% ipython --no-banner

In [1]: import numpy as np

In [2]: from numpy import linalg as LA

In [3]: np.set_printoptions(precision=1, suppress=True, linewidth=200)

In [4]: other = np.array([[-3, 0, 0], [-3, 0, 0], [3, -3, -2], [-2, 3, 0], [1, 3, -3]])

In [5]: K = other.T @ other

In [6]: print(K)
[[ 32 -12  -9]
 [-12  27  -3]
 [ -9  -3  13]]

In [7]: vals, vecs = LA.eigh(K)

In [8]: x0 = np.array([0, 3, 0])

In [9]: vecs * np.abs(vals) @ vecs.T
Out[9]: 
array([[ 32., -12.,  -9.],
       [-12.,  27.,  -3.],
       [ -9.,  -3.,  13.]])

In [10]: x0 @ K @ x0 / (x0 @ x0), round(vals[0], 1), np.round(vals[-1], 1)
Out[10]: (np.float64(27.0), np.float64(6.4), np.float64(42.7))

In [11]: vecs * np.sqrt(vals) @ vecs.T
Out[11]: 
array([[ 5.4, -1.2, -1.1],
       [-1.2,  5. , -0.5],
       [-1.1, -0.5,  3.4]])

In [12]: vecs * np.maximum(vals, 0) @ vecs.T
Out[12]: 
array([[ 32., -12.,  -9.],
       [-12.,  27.,  -3.],
       [ -9.,  -3.,  13.]])

In [13]: (np.sign(vecs[:, -1].round(6)) == np.sign(vecs[0, -1].round(6))).astype(int)
Out[13]: array([1, 0, 0])

In [14]: LA.eigvalsh(K[1:, 1:])
Out[14]: array([12.4, 27.6])

In [15]: vals, vecs = LA.eig(K)

In [16]: np.round(np.sort(LA.eigvals(LA.inv(K))), 1) + 0
Out[16]: array([0. , 0. , 0.2])

In [17]: round(np.prod(vals), 1)
Out[17]: np.float64(6237.0)

In [18]: vals
Out[18]: array([42.7,  6.4, 22.9])

In [19]: print(np.round(K @ vecs[:, 0] - vals[0] * vecs[:, 0], 1) + 0)
[0. 0. 0.]

In [20]: W0 = np.array([[0, 1, 4, -3, -6],
    ...:     [-1, 0, 0, 1, 0],
    ...:     [-4, 0, 0, 0, 3],
    ...:     [3, -1, 0, 0, -6],
    ...:     [6, 0, -3, 6, 0]])

In [21]: W0
Out[21]: 
array([[ 0,  1,  4, -3, -6],
       [-1,  0,  0,  1,  0],
       [-4,  0,  0,  0,  3],
       [ 3, -1,  0,  0, -6],
       [ 6,  0, -3,  6,  0]])

In [22]: np.count_nonzero(W0)
Out[22]: np.int64(14)

In [23]: print(np.diff(W0, axis=0))
[[-1 -1 -4  4  6]
 [-3  0  0 -1  3]
 [ 7 -1  0  0 -9]
 [ 3  1 -3  6  6]]

In [24]: round(float(LA.norm(W0)), 1)
Out[24]: 14.7

In [25]: f, r1 = W0[0], W0[1]

In [26]: f @ r1
Out[26]: np.int64(-3)

In [27]: p = (f @ r1) / (f @ f) * f

In [28]: p.round(1) + 0
Out[28]: array([ 0. ,  0. , -0.2,  0.1,  0.3])

In [29]: np.round(LA.norm(f + r1) ** 2 + LA.norm(f - r1) ** 2, 1)
Out[29]: np.float64(128.0)

In [30]: np.round((r1 - p) @ f, 1)
Out[30]: np.float64(-0.0)

In [31]: LA.matrix_rank(np.outer(f, r1))
Out[31]: np.int64(1)

In [32]: np.round(LA.norm(W0, 2) / LA.norm(W0), 1)
Out[32]: np.float64(0.7)

In [33]: print(LA.matrix_rank(W0, rtol=0.1))
4

In [34]: Q, _ = LA.qr(np.array([[0.6, 0.5, -1.1, -0.5, 1.7],
    ...:     [-0.6, 1.3, -1.2, -1.8, -2.2],
    ...:     [0.7, 1.0, -1.6, 0.0, 0.3],
    ...:     [1.0, -0.2, 0.3, 2.1, 0.5],
    ...:     [2.5, 0.0, 0.2, -1.7, 0.1]]))

In [35]: m1 = Q[:, :5]

In [36]: m1.round(1) + 0
Out[36]: 
array([[-0.2, -0.3, -0.6,  0.2, -0.7],
       [ 0.2, -0.8,  0.6,  0. , -0.3],
       [-0.2, -0.6, -0.4, -0.3,  0.6],
       [-0.3,  0.1,  0.1, -0.9, -0.3],
       [-0.9,  0. ,  0.4,  0.4,  0.1]])

In [37]: # columns are unit length and at right angles

In [38]: C2 = m1.T @ m1

In [39]: LA.svd(m1, compute_uv=False) ** 2
Out[39]: array([1., 1., 1., 1., 1.])

In [40]: np.trace(C2), np.round((m1 ** 2).sum(), 1)
Out[40]: (np.float64(5.0), np.float64(5.0))

In [41]: x0 = np.array([2, 5, -5, 0, 2])

In [42]: round(LA.norm(x0), 1), round(LA.norm(m1 @ x0), 1)
Out[42]: (np.float64(7.6), np.float64(7.6))

In [43]: np.abs(LA.eigvals(m1))
Out[43]: array([1., 1., 1., 1., 1.])

In [44]: [p for p in range(1, 25) if np.allclose(LA.matrix_power(m1, p), np.eye(5))]
Out[44]: []

In [45]: np.sort(np.abs(np.degrees(np.angle(LA.eigvals(m1)))))
Out[45]: array([  0. , 131.7, 131.7, 157.8, 157.8])

In [46]: E = np.load("block15.npy")

In [47]: E
Out[47]: 
array([[ -4.7, -21.8, -30.4],
       [ -4.1, -20.7, -28.8],
       [ -1.3, -15.2, -20.2],
       [ -0.4, -12.8, -16.5],
       [  0.1, -11.2, -14.3],
       [  0.2, -11. , -13.9],
       [  0.7,  -8.7, -10.7],
       [  0.8,  -8.1,  -9.8],
       [  1. ,  -6.8,  -8.1],
       [  1. ,  -6.2,  -7.3],
       [  0.8,  -4. ,  -4.5],
       [  0.4,  -2.2,  -2.5],
       [  0.3,  -1.9,  -2.2],
       [  0.1,   0.3,   0.4],
       [  3.2,   3. ,   4.8],
       [ 13.3,   8.1,  15.5],
       [ 17.9,  10.4,  20.3],
       [ 21.8,  12.2,  24.4],
       [ 24.4,  13.5,  27.1],
       [ 30.5,  16.5,  33.6],
       [ 34.6,  18.4,  37.9],
       [ 41.1,  21.6,  44.8],
       [ 42.1,  22.1,  45.8]])

In [48]: C2 = np.cov(E, rowvar=False)

In [49]: print(np.round(LA.eigvalsh(C2)[::-1], 1) + 0)
[911.6  18.4   0. ]

In [50]: round(float(np.corrcoef(E[:, 0], E[:, 1])[0, 1]), 1)
Out[50]: 0.9

In [51]: np.argwhere(np.triu(np.abs(np.corrcoef(E.T)) > 0.8, 1))
Out[51]: 
array([[0, 1],
       [0, 2],
       [1, 2]])

In [52]: E.std(axis=0)
Out[52]: array([14.8, 13. , 22.4])
